% python3 -q
>>> import numpy as np
>>> np.set_printoptions(precision=2, suppress=True, linewidth=120)
>>> E = np.loadtxt("layer5.csv", delimiter=",")
>>> E
array([[ 1.,  1., -1., -1., -1., -1.,  1.,  1.],
       [ 1.,  1., -1., -1.,  1.,  1., -1., -1.],
       [ 1.,  1.,  1.,  1.,  1.,  1.,  1.,  1.],
       [ 1., -1.,  1., -1., -1.,  1., -1.,  1.]])
>>> out = np.array([[1, 0],
...     [-1, -1],
...     [-1, 2],
...     [-2, -1],
...     [0, 0],
...     [0, -1],
...     [-2, 0],
...     [1, 1]])
>>> print(np.einsum("ij,ij->i", E, E))
[8. 8. 8. 8.]
>>> out @ E
Traceback (most recent call last):
  File "<python-input-6>", line 1, in <module>
    out @ E
    ~~~~^~~
ValueError: matmul: Input operand 1 has a mismatch in its core dimension 0, with gufunc signature (n?,k),(k,m?)->(n?,m?) (size 4 is different from 2)
>>> np.einsum("ik,kj->ji", E, out)
array([[ 2.,  4., -4.,  6.],
       [ 0., -4.,  0.,  4.]])
>>> E @ out
array([[ 2.,  0.],
       [ 4., -4.],
       [-4.,  0.],
       [ 6.,  4.]])
>>> out.T @ E.T
array([[ 2.,  4., -4.,  6.],
       [ 0., -4.,  0.,  4.]])
>>> np.linalg.matrix_rank(E)
np.int64(4)
>>> E.sum(axis=0)
array([ 4.,  2.,  0., -2.,  0.,  2.,  0.,  2.])
>>> np.count_nonzero(E)
np.int64(32)
>>> E.mean(axis=0)
array([ 1. ,  0.5,  0. , -0.5,  0. ,  0.5,  0. ,  0.5])
>>> np.unravel_index(np.abs(E).argmax(), E.shape)
(np.int64(0), np.int64(0))
>>> t3 = np.stack([E, -3 * E, E[::-1]])
>>> t3.sum(axis=0)
array([[-1., -3.,  3.,  1.,  1.,  3., -3., -1.],
       [-1., -1.,  3.,  3., -1., -1.,  3.,  3.],
       [-1., -1., -3., -3., -1., -1., -3., -3.],
       [-1.,  3., -3.,  1.,  1., -3.,  3., -1.]])
>>> print(np.linalg.norm(t3, axis=(1, 2)))
[ 5.66 16.97  5.66]
>>> np.einsum("bij,cij->bc", t3, t3)
array([[ 32., -96.,   0.],
       [-96., 288.,   0.],
       [  0.,   0.,  32.]])
>>> np.linalg.matrix_rank(t3.reshape(3, -1))
np.int64(2)
>>> f, r1 = E[1], E[3]
>>> f @ r1
np.float64(0.0)
>>> print(f @ f)
8.0
>>> pr = (f @ r1) / (f @ f) * f
>>> np.linalg.matrix_rank(np.outer(f, r1))
np.int64(1)
>>> (r1 - pr) @ f
np.float64(0.0)
>>> r1 - pr
array([ 1., -1.,  1., -1., -1.,  1., -1.,  1.])
>>> print(np.outer(f, r1))
[[ 1. -1.  1. -1. -1.  1. -1.  1.]
 [ 1. -1.  1. -1. -1.  1. -1.  1.]
 [-1.  1. -1.  1.  1. -1.  1. -1.]
 [-1.  1. -1.  1.  1. -1.  1. -1.]
 [ 1. -1.  1. -1. -1.  1. -1.  1.]
 [ 1. -1.  1. -1. -1.  1. -1.  1.]
 [-1.  1. -1.  1.  1. -1.  1. -1.]
 [-1.  1. -1.  1.  1. -1.  1. -1.]]
>>> round(np.linalg.norm(f + r1) ** 2 + np.linalg.norm(f - r1) ** 2, 2)
np.float64(32.0)
>>> G = E.T @ E
>>> np.trace(G), (E ** 2).sum()
(np.float64(32.0), np.float64(32.0))
>>> print(G)
[[ 4.  2.  0. -2.  0.  2.  0.  2.]
 [ 2.  4. -2.  0.  2.  0.  2.  0.]
 [ 0. -2.  4.  2.  0.  2.  0.  2.]
 [-2.  0.  2.  4.  2.  0.  2.  0.]
 [ 0.  2.  0.  2.  4.  2.  0. -2.]
 [ 2.  0.  2.  0.  2.  4. -2.  0.]
 [ 0.  2.  0.  2.  0. -2.  4.  2.]
 [ 2.  0.  2.  0. -2.  0.  2.  4.]]
>>> data = np.array([[0, 0, 0, 0, 0], [-6, 9, 0, 0, -3], [-4, 6, 0, 0, -2]])
>>> left, s, VT = np.linalg.svd(data)
>>> V = VT[:(s > 1e-8).sum()]
>>> rng = np.random.default_rng(7)
>>> x0 = data[1] + 2 * data[2] + rng.integers(2) * np.eye(5)[1]
>>> print(x0)
[-14.  22.   0.   0.  -7.]
>>> np.diag(V.T @ V)
array([0.29, 0.64, 0.  , 0.  , 0.07])
>>> round(np.linalg.norm(x0 - V.T @ V @ x0), 2)
np.float64(0.6)
>>> F = np.array([[0.02, 2.0, 2.0, 1.0, 1.0],
...     [1.0, 1.02, 0.0, 2.0, 0.0],
...     [1.0, 0.0, 0.02, 2.0, 0.0],
...     [0.0, 2.0, 1.0, 0.02, 0.0],
...     [0.0, 2.0, 2.0, 1.0, 1.02]])
>>> round(np.log10(np.linalg.cond(F)))
3
>>> np.linalg.matrix_rank(F, rtol=0.1)
np.int64(3)
>>> np.round(np.abs(np.linalg.svd(F)[2][-1]), 2) + 0
array([0.83, 0.  , 0.01, 0.41, 0.39])
>>> print(np.linalg.cond(F) > 100)
True
>>> np.argsort(-np.linalg.norm(F, axis=0).round(6), kind="stable")[:3]
array([1, 3, 2])
>>> np.round(np.trace(np.linalg.pinv(data) @ data), 2)
np.float64(1.0)
>>> data @ np.linalg.pinv(data) @ data
array([[ 0.,  0.,  0.,  0.,  0.],
       [-6.,  9.,  0.,  0., -3.],
       [-4.,  6.,  0.,  0., -2.]])
>>> np.unique(data.round(6), axis=0).shape
(3, 5)
>>> np.linalg.lstsq(data[:-1].T, data[-1])[2]
np.int32(1)
>>> F.sum(axis=1)
array([6.02, 4.02, 3.02, 3.02, 6.02])
>>> F[:, 5]
Traceback (most recent call last):
  File "<python-input-51>", line 1, in <module>
    F[:, 5]
    ~^^^^^^
IndexError: index 5 is out of bounds for axis 1 with size 5
>>> F.shape
(5, 5)
>>> np.zeros(5, 5)
Traceback (most recent call last):
  File "<python-input-53>", line 1, in <module>
    np.zeros(5, 5)
    ~~~~~~~~^^^^^^
TypeError: Cannot interpret '5' as a data type
>>> out = np.array([[0, 2, 1, 0, -1, 1],
...     [-2, 0, 0, 1, -1, -1],
...     [-1, 1, 0, 0, -2, 2],
...     [-1, 2, 1, -1, -2, 2],
...     [-2, 1, 1, 0, 2, -1],
...     [0, 2, 2, 0, -1, -1]])
>>> arr = np.triu(out)
>>> arr
array([[ 0,  2,  1,  0, -1,  1],
       [ 0,  0,  0,  1, -1, -1],
       [ 0,  0,  0,  0, -2,  2],
       [ 0,  0,  0, -1, -2,  2],
       [ 0,  0,  0,  0,  2, -1],
       [ 0,  0,  0,  0,  0, -1]])
>>> left, s, VT = np.linalg.svd(arr)
>>> V = VT[:(s > 1e-8).sum()]
>>> x0 = arr[2] + 2 * arr[5] + rng.integers(2) * np.eye(6)[5]
>>> x0
array([ 0.,  0.,  0.,  0., -2.,  1.])
>>> np.round(np.linalg.norm(x0 - V.T @ V @ x0), 2)
np.float64(0.0)
>>> np.linalg.matrix_rank(np.vstack([arr, x0]))
np.int64(4)
>>> W = np.array([[1, 2], [4, 5], [1, 4], [2, 3], [2, 3], [2, 0]])
>>> b = np.array([-2, 2])
>>> act = np.maximum(arr @ W + b, 0)
>>> print((act > 0).astype(int))
[[1 1]
 [0 1]
 [0 0]
 [0 0]
 [0 1]
 [0 1]]
>>> cent = np.array([[0, 3], [2, 1]])
>>> act @ cent
array([[26, 34],
       [ 4,  2],
       [ 0,  0],
       [ 0,  0],
       [16,  8],
       [ 4,  2]])
>>> W @ cent
array([[ 4,  5],
       [10, 17],
       [ 8,  7],
       [ 6,  9],
       [ 6,  9],
       [ 0,  6]])
>>> left, s, VT = np.linalg.svd(arr)
>>> np.argmax(s[:-1] / (s[1:] + 1e-6)) + 1
np.int64(4)
>>> s.round(2) + 0
array([4.89, 2.13, 1.99, 0.76, 0.  , 0.  ])
>>> out = left[:, :4] @ np.diag(s[:4]) @ VT[:4]
>>> round(float(np.abs(arr - out).max()), 2)
0.0
>>> out.round(2) + 0
array([[ 0.,  2.,  1.,  0., -1.,  1.],
       [ 0.,  0.,  0.,  1., -1., -1.],
       [ 0.,  0.,  0.,  0., -2.,  2.],
       [ 0.,  0.,  0., -1., -2.,  2.],
       [ 0.,  0.,  0.,  0.,  2., -1.],
       [ 0.,  0.,  0.,  0.,  0., -1.]])
>>> round(np.linalg.norm(arr - out, 2), 2), round(s[4], 2)
(np.float64(0.0), np.float64(0.0))
>>> np.round(np.linalg.norm(arr - out) / np.linalg.norm(arr), 2)
np.float64(0.0)
>>> A = np.load("w.npy")
>>> A
array([[  6.84,  -8.95,  -2.22,   0.44,  -4.38],
       [  3.85,  -8.45,  -2.77,  -2.  ,  -2.55],
       [  3.63,  -9.77,  -2.58,  -0.11,  -3.38],
       [  6.89,  -8.23,  -3.03,   0.65,  -3.1 ],
       [  6.23,  -9.93,  -1.76,   0.02,  -2.35],
       [  6.06,  -9.4 ,  -2.2 ,   0.12,  -2.36],
       [  6.68,  -9.18,  -4.1 ,  -1.97,  -3.83],
       [  5.45,  -9.24,  -1.74,  -0.35,  -2.59],
       [  5.6 ,  -8.79,  -4.12,   0.62,  -2.76],
       [  5.17,  -9.14,  -2.91,  -0.67,  -2.58],
       [  6.41,  -8.98,  -0.98,  -0.39,  -1.76],
       [  5.16,  -8.12,  -2.54,  -0.06,  -2.01],
       [  4.93,  -9.69,  -2.68,   0.88,  -5.05],
       [  6.32,  -9.18,  -1.56,  -0.2 ,  -3.64],
       [  5.05,  -9.41,  -2.55,  -0.51,  -4.01],
       [  5.12, -10.94,  -3.38,  -0.78,  -1.95],
       [  7.92,  -8.57,  -2.55,  -0.17,  -2.9 ],
       [  5.72,  -7.92,  -2.25,  -1.06,  -2.05],
       [  5.88, -10.36,  -2.24,   0.31,  -4.59],
       [  7.52,  -7.82,  -1.55,   0.94,  -3.51]])
>>> G = np.cov(A, rowvar=False)
>>> A.std(axis=0)
array([1.06, 0.78, 0.78, 0.79, 0.92])
>>> G.shape
(5, 5)
>>> np.argsort(-A.std(axis=0).round(6), kind="stable")
array([0, 4, 3, 1, 2])
>>> np.median(A, axis=0)
array([ 5.8 , -9.16, -2.54, -0.14, -2.83])
>>> round(float(np.corrcoef(A[:, 1], A[:, 3])[0, 1]), 2)
0.02
>>> print(np.corrcoef(A.T))
[[ 1.    0.32  0.21  0.32 -0.08]
 [ 0.32  1.    0.1   0.02  0.2 ]
 [ 0.21  0.1   1.    0.25  0.1 ]
 [ 0.32  0.02  0.25  1.   -0.33]
 [-0.08  0.2   0.1  -0.33  1.  ]]
>>> t3 = np.stack([A, 4 * A, A[::-1]])
>>> np.linalg.matrix_rank(t3.reshape(3, -1))
np.int64(2)
>>> x0 = np.array([3, -2, 5, -4, 2])
>>> target = A @ x0
>>> print(np.linalg.lstsq(A, target)[0])
[ 3. -2.  5. -4.  2.]
>>> np.round(np.linalg.pinv(A) @ A, 2) + 0
array([[1., 0., 0., 0., 0.],
       [0., 1., 0., 0., 0.],
       [0., 0., 1., 0., 0.],
       [0., 0., 0., 1., 0.],
       [0., 0., 0., 0., 1.]])
>>> target = target + 0.1 * rng.normal(size=20)
>>> print(target)
[16.83 17.47 11.12 13.13 24.87 20.79 18.25 22.3   5.72 16.81 30.37 15.25  7.06 23.04 15.31 19.43 22.98 21.7  16.61
 19.49]
>>> b, *_ = np.linalg.lstsq(A, target)
>>> print(b)
[ 3.01 -1.98  4.99 -4.05  1.98]
>>> print([round(float(np.linalg.norm(np.linalg.solve(A.T @ A + lam * np.eye(5), A.T @ target))), 2) for lam in (0, 1, 10, 100)])
[7.63, 7.0, 4.31, 1.73]
>>> b.round()
array([ 3., -2.,  5., -4.,  2.])
>>> round(float(np.linalg.norm(target - A @ b)), 2)
0.33
>>> Ac = (A - A.mean(axis=0)) / A.std(axis=0)
>>> Ac.std(axis=0)
array([1., 1., 1., 1., 1.])
>>> b = np.linalg.lstsq(np.delete(Ac, 0, axis=1), Ac[:, 0])[0]
>>> round(1 - np.var(Ac[:, 0] - np.delete(Ac, 0, axis=1) @ b), 2)
np.float64(0.21)
>>> b
array([ 0.32,  0.12,  0.26, -0.07])
>>> labels = A[:, 3] > np.median(A[:, 3])
>>> f = A[labels].mean(axis=0) - A[~labels].mean(axis=0)
>>> ((A - A.mean(axis=0)) @ f > 0).astype(int)
array([1, 0, 1, 1, 0, 1, 0, 0, 1, 0, 0, 0, 1, 1, 1, 0, 1, 0, 1, 1])
>>> print(f.round(2) + 0)
[ 0.11  0.   -0.01  1.19 -0.56]
>>> (((A - A.mean(axis=0)) @ f > 0) == labels).mean()
np.float64(0.75)
>>> M = np.load("sample17.npy")
>>> print(M)
[[3 0 1 3 0]
 [0 1 2 1 2]
 [3 0 3 2 0]
 [2 0 1 3 2]]
>>> f = np.array([4, 2])
>>> np.convolve(M[0], f)
array([12,  6,  4, 14,  6,  0])
>>> np.cross(M[0, :3], M[1, :3])
array([-1, -6,  3])
>>> np.correlate(M[0], M[1], "full")
array([ 6,  3,  8, 10,  5,  7,  3,  0,  0])
